$ ipython --no-banner

In [1]: import numpy as np

In [2]: np.set_printoptions(precision=1, suppress=True, linewidth=120, floatmode="fixed")

In [3]: rnd = lambda a: np.round(a, 1) + 0

In [4]: E = np.loadtxt("block11.csv", delimiter=",")

In [5]: E
Out[5]: 
array([[-2.0,  0.0, -2.0],
       [ 0.0,  0.0, -5.0],
       [-2.0, -5.0, -6.0]])

In [6]: P = np.triu(np.array([[-6, 1, -3], [-9, -3, -9], [-5, -9, 1]]), 1) + np.eye(3)

In [7]: Y = P @ E @ np.linalg.inv(P)

In [8]: rnd(np.poly(Y))
Out[8]: array([  1.0,   8.0, -17.0, -50.0])

In [9]: rnd(np.linalg.det(Y))
Out[9]: np.float64(50.0)

In [10]: np.linalg.matrix_rank(Y)
Out[10]: np.int64(3)

In [11]: P @ E - E @ P
Out[11]: 
array([[  6.0,  17.0,   7.0],
       [ 18.0,  45.0,  54.0],
       [  0.0,   2.0, -51.0]])

In [12]: Y
Out[12]: 
array([[  4.0,  11.0, 122.0],
       [ 18.0,  27.0, 346.0],
       [ -2.0,  -3.0, -39.0]])

In [13]: np.trace(Y), np.trace(E)
Out[13]: (np.float64(-8.0), np.float64(-8.0))

In [14]: evals, V = np.linalg.eigh(E)

In [15]: np.unique(evals.round(6) + 0, return_counts=True)[1]
Out[15]: array([1, 1, 1])

In [16]: rnd(V.T @ E @ V)
Out[16]: 
array([[-9.3,  0.0,  0.0],
       [ 0.0, -1.8,  0.0],
       [ 0.0,  0.0,  3.0]])

In [17]: np.abs(V[:, -1]).round(6).argmax()
Out[17]: np.int64(1)

In [18]: evals.sum(), np.trace(E)
Out[18]: (np.float64(-8.0), np.float64(-8.0))

In [19]: rnd(V.T @ V)
Out[19]: 
array([[1.0, 0.0, 0.0],
       [0.0, 1.0, 0.0],
       [0.0, 0.0, 1.0]])

In [20]: np.allclose(E @ E.T, E.T @ E)
Out[20]: True

In [21]: rnd(np.linalg.det(E))
Out[21]: np.float64(50.0)

In [22]: E @ E
Out[22]: 
array([[ 8.0, 10.0, 16.0],
       [10.0, 25.0, 30.0],
       [16.0, 30.0, 65.0]])

In [23]: F = np.load("x.npy")

In [24]: F
Out[24]: 
array([[ 0, -3,  2],
       [ 0,  0,  3],
       [ 0,  0,  0]])

In [25]: np.unique(F.round(6), axis=0).shape
Out[25]: (3, 3)

In [26]: np.allclose(F[:-1].T @ np.linalg.lstsq(F[:-1].T, F[-1])[0], F[-1])
Out[26]: True

In [27]: rnd(np.sort(np.abs(np.linalg.eigvals(F))))
Out[27]: array([0.0, 0.0, 0.0])

In [28]: np.linalg.matrix_power(F, 4)
Out[28]: 
array([[0, 0, 0],
       [0, 0, 0],
       [0, 0, 0]])

In [29]: (F - F.T) / 2
Out[29]: 
array([[ 0.0, -1.5,  1.0],
       [ 1.5,  0.0,  1.5],
       [-1.0, -1.5,  0.0]])

In [30]: np.trace(F)
Out[30]: np.int64(0)

In [31]: (F + F.T) / 2
Out[31]: 
array([[ 0.0, -1.5,  1.0],
       [-1.5,  0.0,  1.5],
       [ 1.0,  1.5,  0.0]])

In [32]: X = 0.7 ** np.abs(np.subtract.outer(np.arange(4), np.arange(4)))

In [33]: rnd(X)
Out[33]: 
array([[1.0, 0.7, 0.5, 0.3],
       [0.7, 1.0, 0.7, 0.5],
       [0.5, 0.7, 1.0, 0.7],
       [0.3, 0.5, 0.7, 1.0]])

In [34]: evals, V = np.linalg.eigh(X)

In [35]: vec = np.array([-3, 0, -2, -2])

In [36]: rnd(V * np.maximum(evals, 0) @ V.T)
Out[36]: 
array([[1.0, 0.7, 0.5, 0.3],
       [0.7, 1.0, 0.7, 0.5],
       [0.5, 0.7, 1.0, 0.7],
       [0.3, 0.5, 0.7, 1.0]])

In [37]: rnd(V * np.abs(evals) @ V.T)
Out[37]: 
array([[1.0, 0.7, 0.5, 0.3],
       [0.7, 1.0, 0.7, 0.5],
       [0.5, 0.7, 1.0, 0.7],
       [0.3, 0.5, 0.7, 1.0]])

In [38]: rnd(V * np.sqrt(evals) @ V.T)
Out[38]: 
array([[0.9, 0.3, 0.2, 0.1],
       [0.3, 0.9, 0.3, 0.2],
       [0.2, 0.3, 0.9, 0.3],
       [0.1, 0.2, 0.3, 0.9]])

In [39]: rnd(vec @ X @ vec / (vec @ vec)), rnd(evals[0]), rnd(evals[-1])
Out[39]: (np.float64(1.9), np.float64(0.2), np.float64(2.7))

In [40]: rnd(vec @ X @ vec)
Out[40]: np.float64(32.6)
